% python3 -q
>>> import numpy as np
>>> np.set_printoptions(suppress=True, linewidth=200)
>>> tidy = lambda a: np.round(a, 2) + 0
>>> E = np.loadtxt("sample10.csv", delimiter=",")
>>> E
array([[23., 10., 10., 25.],
       [10.,  2.,  4., 10.],
       [10.,  4.,  2., 10.],
       [25., 10., 10., 23.]])
>>> w, vecs = np.linalg.eigh(E)
>>> tidy(np.abs(vecs[:, -1]))
array([0.66, 0.26, 0.26, 0.66])
>>> tidy(np.linalg.eigvalsh(E + -1 * np.eye(4)))
array([-3., -3., -3., 55.])
>>> tidy(vecs @ np.diag(w) @ vecs.T)
array([[23., 10., 10., 25.],
       [10.,  2.,  4., 10.],
       [10.,  4.,  2., 10.],
       [25., 10., 10., 23.]])
>>> np.abs(vecs[:, -1]).round(6).argmax()
np.int64(0)
>>> np.unique(w.round(6) + 0, return_counts=True)[1]
array([3, 1])
>>> tidy(np.linalg.eigvalsh(E @ E))
array([   4.,    4.,    4., 3136.])
>>> (w > 1e-8).sum(), (w < -1e-8).sum()
(np.int64(1), np.int64(3))
>>> tidy(vecs.T @ E @ vecs)
array([[-2.,  0.,  0.,  0.],
       [ 0., -2.,  0.,  0.],
       [ 0.,  0., -2.,  0.],
       [ 0.,  0.,  0., 56.]])
>>> U, sig, vt = np.linalg.svd(E)
>>> tidy(sig)
array([56.,  2.,  2.,  2.])
>>> np.argmax(sig[:-1] / (sig[1:] + 1e-6)) + 1
np.int64(1)
>>> other = U[:, :1] @ np.diag(sig[:1]) @ vt[:1]
>>> print(tidy(np.linalg.norm(E - other) / np.linalg.norm(E)))
0.06
>>> feats = np.load("m.npy")
>>> feats
array([[ 1., -1., -3.,  0.],
       [-4., -1.,  4.,  0.],
       [ 4., -1., -6.,  0.],
       [ 2., -1., -2., -2.]])
>>> hat = np.triu(np.array([[2, 6, -3, -4], [-8, 5, -1, 8], [-3, -7, -6, 3], [-7, -4, 5, 4]]), 1) + np.eye(4)
>>> other = hat @ feats @ np.linalg.inv(hat)
>>> np.linalg.matrix_rank(other)
np.int64(4)
>>> tidy(np.poly(other))
array([ 1.,  8., 23., 28., 12.])
>>> tidy(np.linalg.det(other))
np.float64(12.0)
>>> w, vecs = np.linalg.eig(feats)
>>> tidy(np.sort(np.linalg.eigvals(feats @ feats)))
array([1., 4., 4., 9.])
>>> tidy(w)
array([-2., -1., -2., -3.])
>>> tidy(np.prod(w))
np.float64(12.0)
>>> print(tidy(np.sort(np.linalg.eigvals(np.linalg.inv(feats)))))
[-1.   -0.5  -0.5  -0.33]
>>> feats @ vecs[:, 0] - w[0] * vecs[:, 0]
array([0., 0., 0., 0.])
>>> feats.reshape(-1, 2)
array([[ 1., -1.],
       [-3.,  0.],
       [-4., -1.],
       [ 4.,  0.],
       [ 4., -1.],
       [-6.,  0.],
       [ 2., -1.],
       [-2., -2.]])
>>> T = feats.reshape(4, 2, -1)
>>> print(np.einsum("ihd,ihd->ih", T, T))
[[ 2.  9.]
 [17. 16.]
 [17. 36.]
 [ 5.  8.]]
>>> T.transpose(1, 0, 2)
array([[[ 1., -1.],
        [-4., -1.],
        [ 4., -1.],
        [ 2., -1.]],

       [[-3.,  0.],
        [ 4.,  0.],
        [-6.,  0.],
        [-2., -2.]]])
>>> T[:, 0]
array([[ 1., -1.],
       [-4., -1.],
       [ 4., -1.],
       [ 2., -1.]])
>>> np.swapaxes(T, 1, 2)[2]
array([[ 4., -6.],
       [-1.,  0.]])
>>> u = np.array([1, -2, 0])
>>> np.correlate(feats[3], feats[1], "full")
array([  0.,   8.,  -6., -15.,  -2.,  10.,   8.])
>>> np.convolve(feats[3], u)
array([ 2., -5.,  0.,  2.,  4.,  0.])
>>> print(np.array([np.convolve(row, u, "same") for row in feats]))
[[-3. -1.  6.  0.]
 [ 7.  6. -8.  0.]
 [-9. -4. 12.  0.]
 [-5.  0.  2.  4.]]
>>> np.polyval(u, feats[3])
array([0., 3., 8., 8.])
